$ ipython --no-banner

In [1]: import numpy as np

In [2]: np.set_printoptions(precision=2, suppress=True, linewidth=120, floatmode="fixed")

In [3]: M2 = np.array([[-1, -3, 5], [-1, -1, 5], [-4, -2, 3]])

In [4]: W2 = np.array([[0, 2, 2, 2], [0, 2, 2, -1], [-1, 1, -1, -1], [2, -1, 2, 2]])

In [5]: W0 = np.block([[M2, np.zeros((3, 4))], [np.zeros((4, 3)), W2]])

In [6]: W0
Out[6]: 
array([[-1.00, -3.00,  5.00,  0.00,  0.00,  0.00,  0.00],
       [-1.00, -1.00,  5.00,  0.00,  0.00,  0.00,  0.00],
       [-4.00, -2.00,  3.00,  0.00,  0.00,  0.00,  0.00],
       [ 0.00,  0.00,  0.00,  0.00,  2.00,  2.00,  2.00],
       [ 0.00,  0.00,  0.00,  0.00,  2.00,  2.00, -1.00],
       [ 0.00,  0.00,  0.00, -1.00,  1.00, -1.00, -1.00],
       [ 0.00,  0.00,  0.00,  2.00, -1.00,  2.00,  2.00]])

In [7]: O, R = np.linalg.qr(W0)

In [8]: np.allclose(R.T @ R, W0.T @ W0)
Out[8]: True

In [9]: rng = np.random.default_rng(624)

In [10]: M2 = W0 + rng.integers(-2, 3, (7, 6)) @ rng.integers(-2, 3, (6, 7))

In [11]: M2
Out[11]: 
array([[  0.00,  -6.00,   3.00,  -5.00,   1.00,   6.00,  -5.00],
       [ -2.00,   3.00,   8.00,  -2.00,  -5.00,  -9.00,   2.00],
       [ -5.00,   3.00,   9.00,  -7.00,  -4.00,  -4.00,   2.00],
       [  0.00,  -8.00,  -8.00,  12.00,  12.00,  10.00,   4.00],
       [  2.00, -11.00, -12.00,   4.00,  10.00,   2.00,  -2.00],
       [  8.00,  -6.00,  -3.00,  -1.00,  -2.00,  -4.00, -12.00],
       [  1.00,   4.00,   1.00,   0.00,  -7.00, -11.00,   3.00]])

In [12]: np.abs(M2 - W0).sum(axis=1)
Out[12]: array([23.00, 26.00, 29.00, 48.00, 38.00, 34.00, 28.00])

In [13]: np.linalg.matrix_rank(M2 - W0, tol=1e-8)
Out[13]: np.int64(6)

In [14]: M2 - W0
Out[14]: 
array([[  1.00,  -3.00,  -2.00,  -5.00,   1.00,   6.00,  -5.00],
       [ -1.00,   4.00,   3.00,  -2.00,  -5.00,  -9.00,   2.00],
       [ -1.00,   5.00,   6.00,  -7.00,  -4.00,  -4.00,   2.00],
       [  0.00,  -8.00,  -8.00,  12.00,  10.00,   8.00,   2.00],
       [  2.00, -11.00, -12.00,   4.00,   8.00,   0.00,  -1.00],
       [  8.00,  -6.00,  -3.00,   0.00,  -3.00,  -3.00, -11.00],
       [  1.00,   4.00,   1.00,  -2.00,  -6.00, -13.00,   1.00]])

In [15]: X = np.loadtxt("data.csv", delimiter=",")

In [16]: X
Out[16]: 
array([[0.00, 2.00, 0.00, 0.00],
       [0.00, 0.00, 0.00, 0.00],
       [0.00, 0.00, 0.00, 2.00],
       [7.00, 1.00, 5.00, 0.00],
       [0.00, 0.00, 0.00, 2.00],
       [0.00, 6.00, 5.00, 0.00],
       [3.00, 0.00, 0.00, 0.00],
       [0.00, 5.00, 6.00, 7.00],
       [0.00, 0.00, 0.00, 0.00]])

In [17]: M2 = np.c_[X[:, :1] @ np.array([[3]]), np.array([0, 1, 0, 2, 0, 0, 2, 1, 2])]

In [18]: M2
Out[18]: 
array([[ 0.00,  0.00],
       [ 0.00,  1.00],
       [ 0.00,  0.00],
       [21.00,  2.00],
       [ 0.00,  0.00],
       [ 0.00,  0.00],
       [ 9.00,  2.00],
       [ 0.00,  1.00],
       [ 0.00,  2.00]])

In [19]: np.linalg.matrix_rank(np.c_[X, M2])
Out[19]: np.int64(5)

In [20]: np.linalg.norm(np.linalg.qr(X)[0].T @ M2, axis=0) ** 2 / ((M2 ** 2).sum(axis=0) + 1e-12)
Out[20]: array([1.00, 0.58])

In [21]: np.round(np.linalg.lstsq(X, M2[:, 0])[0], 2) + 0
Out[21]: array([3.00, 0.00, 0.00, 0.00])

In [22]: np.linalg.matrix_rank(M2)
Out[22]: np.int64(2)

In [23]: m1 = np.loadtxt("arr.csv", delimiter=",")

In [24]: m1
Out[24]: 
array([[ 2.00,  0.00,  0.00,  0.00,  0.00,  0.00,  0.00,  0.00,  0.00],
       [ 0.00, -2.00,  0.00,  0.00,  0.00,  0.00,  0.00,  0.00,  0.00],
       [ 0.00,  0.00, -2.00,  0.00,  0.00,  0.00,  0.00,  0.00,  0.00],
       [ 0.00,  0.00,  0.00,  0.00,  0.00,  0.00,  0.00,  0.00,  0.00],
       [ 0.00,  0.00,  0.00,  0.00,  2.00,  0.00,  0.00,  0.00,  0.00],
       [ 0.00,  0.00,  0.00,  0.00,  0.00,  1.00,  0.00,  0.00,  0.00],
       [ 0.00,  0.00,  0.00,  0.00,  0.00,  0.00,  1.00,  0.00,  0.00],
       [ 0.00,  0.00,  0.00,  0.00,  0.00,  0.00,  0.00, -1.00,  0.00],
       [ 0.00,  0.00,  0.00,  0.00,  0.00,  0.00,  0.00,  0.00,  1.00]])

In [25]: theta = np.radians(135)

In [26]: R = np.eye(4)

In [27]: R[2, 2] = R[1, 1] = np.cos(theta)

In [28]: R[2, 1], R[1, 2] = -np.sin(theta), np.sin(theta)

In [29]: R
Out[29]: 
array([[ 1.00,  0.00,  0.00,  0.00],
       [ 0.00, -0.71,  0.71,  0.00],
       [ 0.00, -0.71, -0.71,  0.00],
       [ 0.00,  0.00,  0.00,  1.00]])

In [30]: M2 = X @ R.T

In [31]: np.abs(M2 - X).max(axis=0)
Out[31]: array([ 0.00,  6.71, 13.78,  0.00])

In [32]: np.linalg.svd(X, compute_uv=False), np.linalg.svd(M2, compute_uv=False)
Out[32]: (array([13.24,  7.88,  5.15,  1.72]), array([13.24,  7.88,  5.15,  1.72]))

In [33]: np.trace(W0)
Out[33]: np.float64(4.0)

In [34]: W0 @ W0
Out[34]: 
array([[-16.00,  -4.00,  -5.00,   0.00,   0.00,   0.00,   0.00],
       [-18.00,  -6.00,   5.00,   0.00,   0.00,   0.00,   0.00],
       [ -6.00,   8.00, -21.00,   0.00,   0.00,   0.00,   0.00],
       [  0.00,   0.00,   0.00,   2.00,   4.00,   6.00,   0.00],
       [  0.00,   0.00,   0.00,  -4.00,   7.00,   0.00,  -6.00],
       [  0.00,   0.00,   0.00,  -1.00,   0.00,  -1.00,  -4.00],
       [  0.00,   0.00,   0.00,   2.00,   2.00,   4.00,   7.00]])

In [35]: np.allclose(W0, W0.T)
Out[35]: False

In [36]: round(float(np.abs(np.linalg.eigvals(W0)).max()), 2)
Out[36]: 4.77

In [37]: np.sort(np.abs(np.linalg.eigvals(W0)))
Out[37]: array([0.38, 1.50, 1.89, 2.88, 2.88, 4.77, 4.77])

In [38]: (W0 + W0.T) / 2
Out[38]: 
array([[-1.00, -2.00,  0.50,  0.00,  0.00,  0.00,  0.00],
       [-2.00, -1.00,  1.50,  0.00,  0.00,  0.00,  0.00],
       [ 0.50,  1.50,  3.00,  0.00,  0.00,  0.00,  0.00],
       [ 0.00,  0.00,  0.00,  0.00,  1.00,  0.50,  2.00],
       [ 0.00,  0.00,  0.00,  1.00,  2.00,  1.50, -1.00],
       [ 0.00,  0.00,  0.00,  0.50,  1.50, -1.00,  0.50],
       [ 0.00,  0.00,  0.00,  2.00, -1.00,  0.50,  2.00]])

In [39]: (W0 - W0.T) / 2
Out[39]: 
array([[ 0.00, -1.00,  4.50,  0.00,  0.00,  0.00,  0.00],
       [ 1.00,  0.00,  3.50,  0.00,  0.00,  0.00,  0.00],
       [-4.50, -3.50,  0.00,  0.00,  0.00,  0.00,  0.00],
       [ 0.00,  0.00,  0.00,  0.00,  1.00,  1.50,  0.00],
       [ 0.00,  0.00,  0.00, -1.00,  0.00,  0.50,  0.00],
       [ 0.00,  0.00,  0.00, -1.50, -0.50,  0.00, -1.50],
       [ 0.00,  0.00,  0.00,  0.00,  0.00,  1.50,  0.00]])

In [40]: np.allclose(W0 @ W0.T, W0.T @ W0)
Out[40]: False
